>>> import numpy as np
>>> np.set_printoptions(precision=2, suppress=True, linewidth=200)
>>> rd = lambda a: np.round(a, 2) + 0
>>> data = np.load("layer10.npy")
>>> data
array([[-5.5 ,  0.8 ,  1.8 , -0.8 ,  0.6 ,  0.6 , -0.2 , -2.  ],
       [-2.28,  1.3 ,  0.7 , -0.5 , -0.7 , -0.6 , -0.9 , -1.3 ],
       [ 2.87, -0.3 , -0.9 ,  1.3 ,  0.1 , -0.9 , -2.2 ,  0.9 ],
       [-1.98,  0.1 ,  0.9 , -0.4 , -0.6 , -0.6 , -2.3 , -0.9 ],
       [ 1.66,  0.  , -0.7 , -0.8 ,  0.7 , -0.6 , -0.1 , -0.8 ],
       [ 3.22,  0.5 , -1.1 ,  1.7 ,  0.2 , -1.  , -0.1 ,  1.1 ],
       [-4.01, -2.2 ,  1.4 , -0.9 ,  0.2 , -0.8 , -0.4 , -1.2 ],
       [-2.8 ,  0.6 ,  0.9 ,  0.8 , -1.  ,  0.7 ,  1.6 , -0.4 ],
       [-5.1 ,  0.9 ,  1.7 , -0.5 , -0.1 ,  0.9 , -2.7 , -1.  ],
       [-1.57, -0.1 ,  0.5 ,  0.3 , -0.1 , -0.1 ,  0.2 ,  0.7 ]])
>>> Y = data / np.sqrt((data ** 2).mean(axis=1, keepdims=True))
>>> rd(Y[4])
array([ 2.02,  0.  , -0.85, -0.98,  0.85, -0.73, -0.12, -0.98])
>>> np.linalg.matrix_rank(data - data.mean(axis=1, keepdims=True))
np.int64(7)
>>> rd(np.linalg.norm(Y, axis=1))
array([2.83, 2.83, 2.83, 2.83, 2.83, 2.83, 2.83, 2.83, 2.83, 2.83])
>>> W0 = np.array([[-1, -1, 3, -1, 3, 0, -1, -3, -3],
...     [-1, -3, -2, 2, 1, -3, 2, -2, 0],
...     [-3, 2, -3, -3, 1, -2, -3, 1, 2],
...     [3, 2, -2, 0, -2, 1, 0, 3, 0],
...     [1, 3, 3, -1, 1, 0, 2, 0, -1],
...     [-1, 0, 2, -3, 3, -1, -3, 0, 2],
...     [2, 2, 2, -1, 0, -1, 0, 2, -2]])
>>> W0
array([[-1, -1,  3, -1,  3,  0, -1, -3, -3],
       [-1, -3, -2,  2,  1, -3,  2, -2,  0],
       [-3,  2, -3, -3,  1, -2, -3,  1,  2],
       [ 3,  2, -2,  0, -2,  1,  0,  3,  0],
       [ 1,  3,  3, -1,  1,  0,  2,  0, -1],
       [-1,  0,  2, -3,  3, -1, -3,  0,  2],
       [ 2,  2,  2, -1,  0, -1,  0,  2, -2]])
>>> u, v = W0[0], W0[1]
>>> u @ u
np.int64(40)
>>> p = (u @ v) / (u @ u) * u
>>> np.linalg.matrix_rank(np.outer(u, v))
np.int64(1)
>>> t = np.radians(135)
>>> R = np.eye(9)
>>> R[6, 6] = R[4, 4] = np.cos(t)
>>> R[6, 4], R[4, 6] = -np.sin(t), np.sin(t)
>>> rd(R)
array([[ 1.  ,  0.  ,  0.  ,  0.  ,  0.  ,  0.  ,  0.  ,  0.  ,  0.  ],
       [ 0.  ,  1.  ,  0.  ,  0.  ,  0.  ,  0.  ,  0.  ,  0.  ,  0.  ],
       [ 0.  ,  0.  ,  1.  ,  0.  ,  0.  ,  0.  ,  0.  ,  0.  ,  0.  ],
       [ 0.  ,  0.  ,  0.  ,  1.  ,  0.  ,  0.  ,  0.  ,  0.  ,  0.  ],
       [ 0.  ,  0.  ,  0.  ,  0.  , -0.71,  0.  ,  0.71,  0.  ,  0.  ],
       [ 0.  ,  0.  ,  0.  ,  0.  ,  0.  ,  1.  ,  0.  ,  0.  ,  0.  ],
       [ 0.  ,  0.  ,  0.  ,  0.  , -0.71,  0.  , -0.71,  0.  ,  0.  ],
       [ 0.  ,  0.  ,  0.  ,  0.  ,  0.  ,  0.  ,  0.  ,  1.  ,  0.  ],
       [ 0.  ,  0.  ,  0.  ,  0.  ,  0.  ,  0.  ,  0.  ,  0.  ,  1.  ]])
>>> Y = W0 @ R.T
>>> rd(np.linalg.svd(W0, compute_uv=False)), rd(np.linalg.svd(Y, compute_uv=False))
(array([8.82, 8.25, 8.07, 3.81, 2.78, 2.68, 1.25]), array([8.82, 8.25, 8.07, 3.81, 2.78, 2.68, 1.25]))
>>> rd(Y)
array([[-1.  , -1.  ,  3.  , -1.  , -2.83,  0.  , -1.41, -3.  , -3.  ],
       [-1.  , -3.  , -2.  ,  2.  ,  0.71, -3.  , -2.12, -2.  ,  0.  ],
       [-3.  ,  2.  , -3.  , -3.  , -2.83, -2.  ,  1.41,  1.  ,  2.  ],
       [ 3.  ,  2.  , -2.  ,  0.  ,  1.41,  1.  ,  1.41,  3.  ,  0.  ],
       [ 1.  ,  3.  ,  3.  , -1.  ,  0.71,  0.  , -2.12,  0.  , -1.  ],
       [-1.  ,  0.  ,  2.  , -3.  , -4.24, -1.  ,  0.  ,  0.  ,  2.  ],
       [ 2.  ,  2.  ,  2.  , -1.  ,  0.  , -1.  ,  0.  ,  2.  , -2.  ]])
>>> rd(np.linalg.det(R)), rd(np.trace(R))
(np.float64(1.0), np.float64(5.59))
